% python3 -q
>>> import numpy as np
>>> from numpy import linalg as LA
>>> np.set_printoptions(precision=1, suppress=True, linewidth=100, legacy="1.25")
>>> tidy = lambda a: np.round(a, 1) + 0
>>> arr = np.loadtxt("dump.csv", delimiter=",")
>>> tidy(arr)
array([[ 0.7,  3.5,  0.2,  0.1, -1.1, -1.7,  1.3],
       [-0.4, -1.9, -0.1, -0.1,  0.6,  0.9, -0.7],
       [-0.3, -0.6, -1.3, -0.1,  1.8,  1.7, -0.2],
       [ 1.5,  9.3, -1.6,  0.2, -0.3, -2.3,  3.5],
       [ 0.1,  0.1,  0.5,  0. , -0.7, -0.6,  0. ],
       [ 1.1,  5.3,  0.8,  0.2, -2.4, -3.2,  1.9],
       [-0.2, -1. , -0.2,  0. ,  0.5,  0.7, -0.4],
       [-0.6, -2.9, -0.4, -0.1,  1.3,  1.7, -1.1],
       [ 0.5,  3. , -0.5,  0.1, -0.1, -0.8,  1.1],
       [ 0.3,  1. ,  0.8,  0.1, -1.3, -1.3,  0.3]])
>>> # looks like rank 2
>>> U, sig, VT = LA.svd(arr)
>>> V = VT[:(sig > 1e-8).sum()]
>>> rng = np.random.default_rng(184)
>>> x = arr[3] + 4 * arr[9] + rng.integers(2) * np.eye(7)[6]
>>> tidy(x)
array([ 2.7, 13.3,  1.6,  0.6, -5.4, -7.6,  4.8])
>>> tidy(V.T @ V)
array([[ 0. ,  0.1,  0. ,  0. ,  0. , -0.1,  0. ],
       [ 0.1,  0.8, -0.2,  0. ,  0. , -0.2,  0.3],
       [ 0. , -0.2,  0.3,  0. , -0.3, -0.2, -0.1],
       [ 0. ,  0. ,  0. ,  0. ,  0. ,  0. ,  0. ],
       [ 0. ,  0. , -0.3,  0. ,  0.4,  0.4,  0. ],
       [-0.1, -0.2, -0.2,  0. ,  0.4,  0.3,  0. ],
       [ 0. ,  0.3, -0.1,  0. ,  0. ,  0. ,  0.1]])
>>> np.allclose(V.T @ V @ x, x)
True
>>> tidy(LA.norm(x - V.T @ V @ x))
0.0
>>> LA.matrix_rank(np.vstack([arr, x]))
2
>>> np.allclose(arr[:-1].T @ LA.lstsq(arr[:-1].T, arr[-1])[0], arr[-1])
True
>>> tidy(arr @ LA.pinv(arr) @ arr)
array([[ 0.7,  3.5,  0.2,  0.1, -1.1, -1.7,  1.3],
       [-0.4, -1.9, -0.1, -0.1,  0.6,  0.9, -0.7],
       [-0.3, -0.6, -1.3, -0.1,  1.8,  1.7, -0.2],
       [ 1.5,  9.3, -1.6,  0.2, -0.3, -2.3,  3.5],
       [ 0.1,  0.1,  0.5,  0. , -0.7, -0.6,  0. ],
       [ 1.1,  5.3,  0.8,  0.2, -2.4, -3.2,  1.9],
       [-0.2, -1. , -0.2,  0. ,  0.5,  0.7, -0.4],
       [-0.6, -2.9, -0.4, -0.1,  1.3,  1.7, -1.1],
       [ 0.5,  3. , -0.5,  0.1, -0.1, -0.8,  1.1],
       [ 0.3,  1. ,  0.8,  0.1, -1.3, -1.3,  0.3]])
>>> W1 = np.array([[-3, 1, 2],
...     [1, 2, -1],
...     [3, -2, 2],
...     [0, -2, 2],
...     [3, -2, 0],
...     [-2, -1, -2],
...     [-3, -3, 0]])
>>> beta = np.array([2, 2, -2])
>>> act = np.maximum(arr @ W1 + beta, 0)
>>> tidy(act)
array([[ 0.3,  9. ,  0. ],
       [ 3. ,  0. ,  0. ],
       [ 1. ,  0. ,  0. ],
       [ 0. , 17.3,  0. ],
       [ 2.4,  3.2,  0.4],
       [ 0. , 13.9,  3.4],
       [ 2.3,  0. ,  0. ],
       [ 3.2,  0. ,  0. ],
       [ 0. ,  7. ,  0. ],
       [ 2.3,  5.4,  2.1]])
>>> (act > 0).mean(axis=0)
array([0.7, 0.6, 0.3])
>>> C = np.array([[3, 0], [-1, -3], [-1, -1]])
>>> (act @ C).round(6).argmax(axis=1)
array([0, 0, 0, 0, 0, 0, 0, 0, 0, 0])
>>> dist = LA.norm(act[:, None] - act[None], axis=-1)
>>> np.unravel_index(dist.round(6).argmax(), dist.shape)
(3, 7)
>>> mat = np.loadtxt("layer7.csv", delimiter=",")
>>> mat
array([[ 60., -37.,  10.,  32., -45., -17.,  32.,  23.,  18., -15.,  19.],
       [-37.,  46.,   4., -21.,  34., -13., -13., -30., -12.,  -3., -34.],
       [ 10.,   4.,  11.,   4.,  -9.,  -9.,   5.,  -2.,  -6., -22., -19.],
       [ 32., -21.,   4.,  35., -10., -14.,   8.,  21.,  -6., -11.,  30.],
       [-45.,  34.,  -9., -10.,  51.,  -1., -33., -19., -13.,  20.,   2.],
       [-17., -13.,  -9., -14.,  -1.,  34., -18.,   7.,  -4.,   8.,   1.],
       [ 32., -13.,   5.,   8., -33., -18.,  58.,  16.,  -7., -20.,  10.],
       [ 23., -30.,  -2.,  21., -19.,   7.,  16.,  29., -15., -12.,  30.],
       [ 18., -12.,  -6.,  -6., -13.,  -4.,  -7., -15.,  67.,  47.,   6.],
       [-15.,  -3., -22., -11.,  20.,   8., -20., -12.,  47.,  67.,  33.],
       [ 19., -34., -19.,  30.,   2.,   1.,  10.,  30.,   6.,  33.,  76.]])
>>> # equal to its transpose
>>> evals, V = LA.eigh(mat)
>>> tidy(LA.eigvalsh(mat + 2 * np.eye(11)))
array([  2. ,   2. ,   2. ,   2. ,   2. ,   2. ,  42. ,  59.9,  93.1, 146.7, 202.3])
>>> tidy(V.T @ V)
array([[1., 0., 0., 0., 0., 0., 0., 0., 0., 0., 0.],
       [0., 1., 0., 0., 0., 0., 0., 0., 0., 0., 0.],
       [0., 0., 1., 0., 0., 0., 0., 0., 0., 0., 0.],
       [0., 0., 0., 1., 0., 0., 0., 0., 0., 0., 0.],
       [0., 0., 0., 0., 1., 0., 0., 0., 0., 0., 0.],
       [0., 0., 0., 0., 0., 1., 0., 0., 0., 0., 0.],
       [0., 0., 0., 0., 0., 0., 1., 0., 0., 0., 0.],
       [0., 0., 0., 0., 0., 0., 0., 1., 0., 0., 0.],
       [0., 0., 0., 0., 0., 0., 0., 0., 1., 0., 0.],
       [0., 0., 0., 0., 0., 0., 0., 0., 0., 1., 0.],
       [0., 0., 0., 0., 0., 0., 0., 0., 0., 0., 1.]])
>>> tidy(evals)
array([  0. ,   0. ,   0. ,   0. ,   0. ,   0. ,  40. ,  57.9,  91.1, 144.7, 200.3])
>>> tidy(LA.eigvalsh(mat @ mat))
array([    0. ,     0. ,     0. ,     0. ,     0. ,     0. ,  1599.5,  3355.8,  8300.1, 20939.8,
       40106.9])
>>> tidy(evals.sum()), np.trace(mat)
(534.0, 534.0)
>>> tidy(V.T @ mat @ V)
array([[  0. ,   0. ,   0. ,   0. ,   0. ,   0. ,   0. ,   0. ,   0. ,   0. ,   0. ],
       [  0. ,   0. ,   0. ,   0. ,   0. ,   0. ,   0. ,   0. ,   0. ,   0. ,   0. ],
       [  0. ,   0. ,   0. ,   0. ,   0. ,   0. ,   0. ,   0. ,   0. ,   0. ,   0. ],
       [  0. ,   0. ,   0. ,   0. ,   0. ,   0. ,   0. ,   0. ,   0. ,   0. ,   0. ],
       [  0. ,   0. ,   0. ,   0. ,   0. ,   0. ,   0. ,   0. ,   0. ,   0. ,   0. ],
       [  0. ,   0. ,   0. ,   0. ,   0. ,   0. ,   0. ,   0. ,   0. ,   0. ,   0. ],
       [  0. ,   0. ,   0. ,   0. ,   0. ,   0. ,  40. ,   0. ,   0. ,   0. ,   0. ],
       [  0. ,   0. ,   0. ,   0. ,   0. ,   0. ,   0. ,  57.9,   0. ,   0. ,   0. ],
       [  0. ,   0. ,   0. ,   0. ,   0. ,   0. ,   0. ,   0. ,  91.1,   0. ,   0. ],
       [  0. ,   0. ,   0. ,   0. ,   0. ,   0. ,   0. ,   0. ,   0. , 144.7,   0. ],
       [  0. ,   0. ,   0. ,   0. ,   0. ,   0. ,   0. ,   0. ,   0. ,   0. , 200.3]])
>>> tidy(mat @ LA.pinv(mat) @ mat)
array([[ 60., -37.,  10.,  32., -45., -17.,  32.,  23.,  18., -15.,  19.],
       [-37.,  46.,   4., -21.,  34., -13., -13., -30., -12.,  -3., -34.],
       [ 10.,   4.,  11.,   4.,  -9.,  -9.,   5.,  -2.,  -6., -22., -19.],
       [ 32., -21.,   4.,  35., -10., -14.,   8.,  21.,  -6., -11.,  30.],
       [-45.,  34.,  -9., -10.,  51.,  -1., -33., -19., -13.,  20.,   2.],
       [-17., -13.,  -9., -14.,  -1.,  34., -18.,   7.,  -4.,   8.,   1.],
       [ 32., -13.,   5.,   8., -33., -18.,  58.,  16.,  -7., -20.,  10.],
       [ 23., -30.,  -2.,  21., -19.,   7.,  16.,  29., -15., -12.,  30.],
       [ 18., -12.,  -6.,  -6., -13.,  -4.,  -7., -15.,  67.,  47.,   6.],
       [-15.,  -3., -22., -11.,  20.,   8., -20., -12.,  47.,  67.,  33.],
       [ 19., -34., -19.,  30.,   2.,   1.,  10.,  30.,   6.,  33.,  76.]])
>>> np.allclose(mat[:-1].T @ LA.lstsq(mat[:-1].T, mat[-1])[0], mat[-1])
True
>>> r = LA.matrix_rank(mat)
>>> r
5
>>> ns = LA.svd(mat)[2][r:].T
>>> LA.matrix_rank(mat.T @ mat), LA.matrix_rank(mat @ mat.T)
(5, 5)
>>> np.allclose(mat @ ns, 0)
True
>>> [int(LA.matrix_rank(mat[:i])) for i in range(1, len(mat) + 1)]
[1, 2, 3, 4, 5, 5, 5, 5, 5, 5, 5]
>>> ns.shape
(11, 6)
>>> [int(LA.matrix_rank(np.delete(mat, i, axis=0))) for i in range(11)]
[5, 5, 5, 5, 5, 5, 5, 5, 5, 5, 5]
>>> U, sig, VT = LA.svd(mat)
>>> V = VT[:(sig > 1e-8).sum()]
>>> x = mat[0] + -1 * mat[5] + rng.integers(2) * np.eye(11)[8]
>>> x
array([ 77., -24.,  19.,  46., -44., -51.,  50.,  16.,  22., -23.,  18.])
>>> LA.matrix_rank(np.vstack([mat, x]))
5
>>> tidy(LA.norm(mat, 2) / LA.norm(mat))
0.7
>>> [round(float(x), 1) for x in LA.svd(mat, compute_uv=False)[:3]]
[200.3, 144.7, 91.1]
>>> np.argsort(-LA.norm(mat, axis=0).round(6), kind="stable")[:3]
array([ 0, 10,  9])
>>> A = np.load("a.npy")
>>> A
array([[-1.,  5.,  9.,  1.,  1.,  2.],
       [ 5., 23., 45.,  5.,  5., 10.],
       [ 9., 45., 79.,  9.,  9., 18.],
       [ 1.,  5.,  9., -1.,  1.,  2.],
       [ 1.,  5.,  9.,  1., -1.,  2.],
       [ 2., 10., 18.,  2.,  2.,  2.]])
>>> # equal to its transpose
>>> evals, V = LA.eigh(A)
>>> x = np.array([1, 2, 1, 1, 1, 0])
>>> np.abs(A).sum(axis=1).max(), tidy(np.abs(evals).max())
(169.0, 111.0)
>>> (np.sign(V[:, -1].round(6)) == np.sign(V[0, -1].round(6))).astype(int)
array([1, 1, 1, 1, 1, 1])
>>> x @ A @ x
468.0
>>> np.all(LA.eigvalsh(A) > 0)
False
>>> [round(float(LA.det(A[:i, :i])), 2) + 0 for i in range(1, 7)]
[-1.0, -48.0, 420.0, -848.0, 1712.0, -3552.0]
>>> x = np.array([-1, -1, 1, 2, -1, -2])
>>> h1 = np.maximum(A @ x, 0)
>>> np.flatnonzero(h1 > 1e-9)
array([0, 1, 4, 5])
>>> np.maximum(A @ x, 0) - np.maximum(-A @ x, 0)
array([ 2.,  2., -2., -4.,  2.,  4.])
>>> tidy(np.tanh(A @ x))
array([ 1.,  1., -1., -1.,  1.,  1.])
>>> U, sig, VT = LA.svd(A, full_matrices=False)
>>> (sig > 1e-8).sum()
6
>>> tidy(np.cumsum(sig ** 2) / np.sum(sig ** 2))
array([1., 1., 1., 1., 1., 1.])
>>> np.abs(U[:, 0]).round(6).argmax()
2
>>> U.shape, sig.shape, VT.shape
((6, 6), (6,), (6, 6))
>>> q, V = LA.qr(A[:, :3])[0], LA.qr(A[:, 3:])[0]
>>> sig = LA.svd(q.T @ V, compute_uv=False)
>>> tidy(sig)
array([1., 0., 0.])
>>> (sig > 0.9).sum()
1
>>> tidy(LA.norm(q @ q.T - V @ V.T, 2))
1.0
>>> F = np.load("x.npy")
>>> F
array([[ 2, -2,  2, -2,  2, -2],
       [ 0, -1,  0, -1,  0, -1],
       [ 0, -3,  0, -3,  0, -3],
       [ 2, -2,  2, -2,  2, -2],
       [ 0, -1,  0, -1,  0, -1],
       [ 0, -3,  0, -3,  0, -3]])
>>> tidy(np.sort(np.abs(LA.eigvals(A))))
array([  2.,   2.,   2.,   2.,   2., 111.])
>>> np.allclose(A @ A.T, A.T @ A)
True
>>> tidy(LA.det(A))
-3552.0
>>> (A + A.T) / 2
array([[-1.,  5.,  9.,  1.,  1.,  2.],
       [ 5., 23., 45.,  5.,  5., 10.],
       [ 9., 45., 79.,  9.,  9., 18.],
       [ 1.,  5.,  9., -1.,  1.,  2.],
       [ 1.,  5.,  9.,  1., -1.,  2.],
       [ 2., 10., 18.,  2.,  2.,  2.]])
>>> tidy(np.abs(LA.eigvals(A)).max())
111.0
>>> np.allclose(A, A.T)
True
>>> x = np.array([1, 2, -5, 7, -8, -3])
>>> h1 = np.maximum(F @ x, 0)
>>> F.T @ h1
array([0, 0, 0, 0, 0, 0])
>>> tidy(np.tanh(F @ x))
array([-1., -1., -1., -1., -1., -1.])
>>> np.maximum(F @ x, 0) - np.maximum(-F @ x, 0)
array([-36,  -6, -18, -36,  -6, -18])
>>> U, sig, VT = LA.svd(F)
>>> np.argmax(sig[:-1] / (sig[1:] + 1e-6)) + 1
2
>>> Y = U[:, :2] @ np.diag(sig[:2]) @ VT[:2]
>>> tidy(LA.norm(F - Y, 2)), tidy(sig[2])
(0.0, 0.0)
>>> tidy(np.abs(F - Y).max())
0.0
>>> U, sig, VT = LA.svd(F)
>>> V = VT[:(sig > 1e-8).sum()]
>>> x = F[4] + -3 * F[2] + rng.integers(2) * np.eye(6)[0]
>>> x
array([0., 8., 0., 8., 0., 8.])
>>> LA.matrix_rank(np.vstack([F, x]))
2
>>> np.allclose(V.T @ V @ x, x)
True
>>> tidy(np.diag(V.T @ V))
array([0.3, 0.3, 0.3, 0.3, 0.3, 0.3])
>>> feats = np.load("case12.npy")
>>> feats
array([[ -3,   2,   3,  -2,  -1,  -1,   3,   1,  -2],
       [ -2,   3,   0,  -1,  -4,   1,   1,  -2,  -5],
       [ -1,   6,   1,   2,  -4,  -2,   2,  -5,  -5],
       [  2,   5,  -2,  -1,  -1,  -3,   1,  -3,  -8],
       [  0,   7,  -1,   0,   0,  -3,   3,  -6, -10],
       [ -1,   8,  -3,  -3,  -2,  -3,   0,  -7,  -8],
       [  1,   5,  -6,   0,  -5,  -3,   2,  -6,  -7],
       [  1,   5,  -3,   2,  -7,   0,  -1,  -3, -10],
       [ -2,   6,   0,   1,  -4,   2,  -1,  -5,  -9],
       [ -3,   8,   3,  -1,  -1,   2,   0,  -4,  -7],
       [ -6,  11,   1,  -3,  -1,   2,  -1,  -6, -10],
       [ -8,  11,   4,  -3,  -1,   1,  -2,  -5,  -7],
       [ -8,   8,   2,  -4,  -1,   4,  -3,  -5,  -9],
       [ -5,   9,   0,  -3,   2,   1,  -6,  -6, -11],
       [ -3,   9,   3,   0,   2,   4,  -6,  -7, -14]])
>>> Y = feats[0, 0] * feats[1:] - np.outer(feats[1:, 0], feats[0])
>>> Y
array([[  0,  -5,   6,  -1,  10,  -5,   3,   8,  11],
       [  0, -16,   0,  -8,  11,   5,  -3,  16,  13],
       [  0, -19,   0,   7,   5,  11,  -9,   7,  28],
       [  0, -21,   3,   0,   0,   9,  -9,  18,  30],
       [  0, -22,  12,   7,   5,   8,   3,  22,  22],
       [  0, -17,  15,   2,  16,  10,  -9,  17,  23],
       [  0, -17,   6,  -4,  22,   1,   0,   8,  32],
       [  0, -14,   6,  -7,  10,  -8,   9,  17,  23],
       [  0, -18,   0,  -3,   0,  -9,   9,  15,  15],
       [  0, -21,  15,  -3,  -3, -12,  21,  24,  18],
       [  0, -17,  12,  -7,  -5, -11,  30,  23,   5],
       [  0,  -8,  18,  -4,  -5, -20,  33,  23,  11],
       [  0, -17,  15,  -1, -11,  -8,  33,  23,  23],
       [  0, -21,   0,  -6,  -9, -15,  27,  24,  36]])
>>> tidy(feats[:, 0] / feats[0, 0])
array([ 1. ,  0.7,  0.3, -0.7,  0. ,  0.3, -0.3, -0.3,  0.7,  1. ,  2. ,  2.7,  2.7,  1.7,  1. ])
>>> Y = feats + rng.integers(-2, 3, (15, 1)) @ rng.integers(-2, 3, (1, 9))
>>> Y
array([[ -3,   2,   3,  -2,  -1,  -1,   3,   1,  -2],
       [  0,   2,   2,  -2,  -3,   0,   2,   0,  -6],
       [ -5,   8,  -3,   4,  -6,   0,   0,  -9,  -3],
       [  2,   5,  -2,  -1,  -1,  -3,   1,  -3,  -8],
       [ -2,   8,  -3,   1,  -1,  -2,   2,  -8,  -9],
       [  1,   7,  -1,  -4,  -1,  -4,   1,  -5,  -9],
       [ -3,   7, -10,   2,  -7,  -1,   0, -10,  -5],
       [  1,   5,  -3,   2,  -7,   0,  -1,  -3, -10],
       [  0,   5,   2,   0,  -3,   1,   0,  -3, -10],
       [ -5,   9,   1,   0,  -2,   3,  -1,  -6,  -6],
       [ -4,  10,   3,  -4,   0,   1,   0,  -4, -11],
       [-12,  13,   0,  -1,  -3,   3,  -4,  -9,  -5],
       [ -6,   7,   4,  -5,   0,   3,  -2,  -3, -10],
       [ -5,   9,   0,  -3,   2,   1,  -6,  -6, -11],
       [ -1,   8,   5,  -1,   3,   3,  -5,  -5, -15]])
>>> Y - feats
array([[ 0,  0,  0,  0,  0,  0,  0,  0,  0],
       [ 2, -1,  2, -1,  1, -1,  1,  2, -1],
       [-4,  2, -4,  2, -2,  2, -2, -4,  2],
       [ 0,  0,  0,  0,  0,  0,  0,  0,  0],
       [-2,  1, -2,  1, -1,  1, -1, -2,  1],
       [ 2, -1,  2, -1,  1, -1,  1,  2, -1],
       [-4,  2, -4,  2, -2,  2, -2, -4,  2],
       [ 0,  0,  0,  0,  0,  0,  0,  0,  0],
       [ 2, -1,  2, -1,  1, -1,  1,  2, -1],
       [-2,  1, -2,  1, -1,  1, -1, -2,  1],
       [ 2, -1,  2, -1,  1, -1,  1,  2, -1],
       [-4,  2, -4,  2, -2,  2, -2, -4,  2],
       [ 2, -1,  2, -1,  1, -1,  1,  2, -1],
       [ 0,  0,  0,  0,  0,  0,  0,  0,  0],
       [ 2, -1,  2, -1,  1, -1,  1,  2, -1]])
